$ ipython --no-banner

In [1]: import numpy as np

In [2]: from numpy import linalg as LA

In [3]: np.set_printoptions(precision=2, suppress=True, linewidth=160)

In [4]: F = np.loadtxt("sample14.csv", delimiter=",")

In [5]: F
Out[5]: 
array([[ -7.85,  18.07,   3.43,   0.35],
       [ -2.37,  17.23,   9.83,  -0.89],
       [  7.53, -18.12,  -3.87,  -0.27],
       [-10.68,  -3.5 , -16.3 ,   2.85],
       [  4.96,  11.83,  15.19,  -2.19],
       [ -5.6 , -11.13, -15.48,   2.28],
       [-13.82,   8.01, -11.74,   2.63],
       [-13.47,   4.76, -13.71,   2.82],
       [ 13.69, -10.85,   9.45,  -2.36],
       [  3.06,  13.68,  14.14,  -1.89],
       [-11.19,  -2.41, -16.14,   2.88],
       [  1.63,  14.86,  13.18,  -1.65],
       [ 13.78,  -7.16,  12.32,  -2.69],
       [ -5.36, -11.39, -15.38,   2.25],
       [-13.55,  11.68,  -8.66,   2.26],
       [ -2.34,  17.22,   9.86,  -0.9 ],
       [ -6.13, -10.5 , -15.7 ,   2.36],
       [ -8.63,  17.89,   2.29,   0.56],
       [-13.69,   6.28, -12.87,   2.75],
       [ -3.41,  17.63,   8.79,  -0.67],
       [ 13.82,  -9.44,  10.66,  -2.51],
       [  2.6 , -17.33,  -9.61,   0.84],
       [ 10.35, -17.08,   0.52,  -1.03]])

In [6]: # looks like rank 2

In [7]: r = LA.matrix_rank(F)

In [8]: r
Out[8]: np.int64(2)

In [9]: null = LA.svd(F)[2][r:].T

In [10]: print(LA.matrix_rank(F.T @ F), LA.matrix_rank(F @ F.T))
2 2

In [11]: print(null.shape)
(4, 2)

In [12]: [int(LA.matrix_rank(np.delete(F, i, axis=0))) for i in range(23)]
Out[12]: [2, 2, 2, 2, 2, 2, 2, 2, 2, 2, 2, 2, 2, 2, 2, 2, 2, 2, 2, 2, 2, 2, 2]

In [13]: [int(LA.matrix_rank(F[:i])) for i in range(1, len(F) + 1)]
Out[13]: [1, 2, 2, 2, 2, 2, 2, 2, 2, 2, 2, 2, 2, 2, 2, 2, 2, 2, 2, 2, 2, 2, 2]

In [14]: w1 = np.array([[5, 5], [2, 4], [3, 1], [1, 3]])

In [15]: c = np.array([-1, -1])

In [16]: act = np.maximum(F @ w1 + c, 0)

In [17]: (act > 0).mean(axis=0)
Out[17]: array([0.48, 0.48])

In [18]: (act > 0).astype(int)
Out[18]: 
array([[1, 1],
       [1, 1],
       [0, 0],
       [0, 0],
       [1, 1],
       [0, 0],
       [0, 0],
       [0, 0],
       [1, 1],
       [1, 1],
       [0, 0],
       [1, 1],
       [1, 1],
       [0, 0],
       [0, 0],
       [1, 1],
       [0, 0],
       [0, 1],
       [0, 0],
       [1, 1],
       [1, 1],
       [0, 0],
       [1, 0]])

In [19]: C = np.array([[5, 5], [2, 1]])

In [20]: (act @ C).round(6).argmax(axis=1)
Out[20]: array([0, 0, 0, 0, 0, 0, 0, 0, 0, 0, 0, 0, 0, 0, 0, 0, 0, 0, 0, 0, 0, 0, 0])

In [21]: w1 @ C
Out[21]: 
array([[35, 30],
       [18, 14],
       [17, 16],
       [11,  8]])
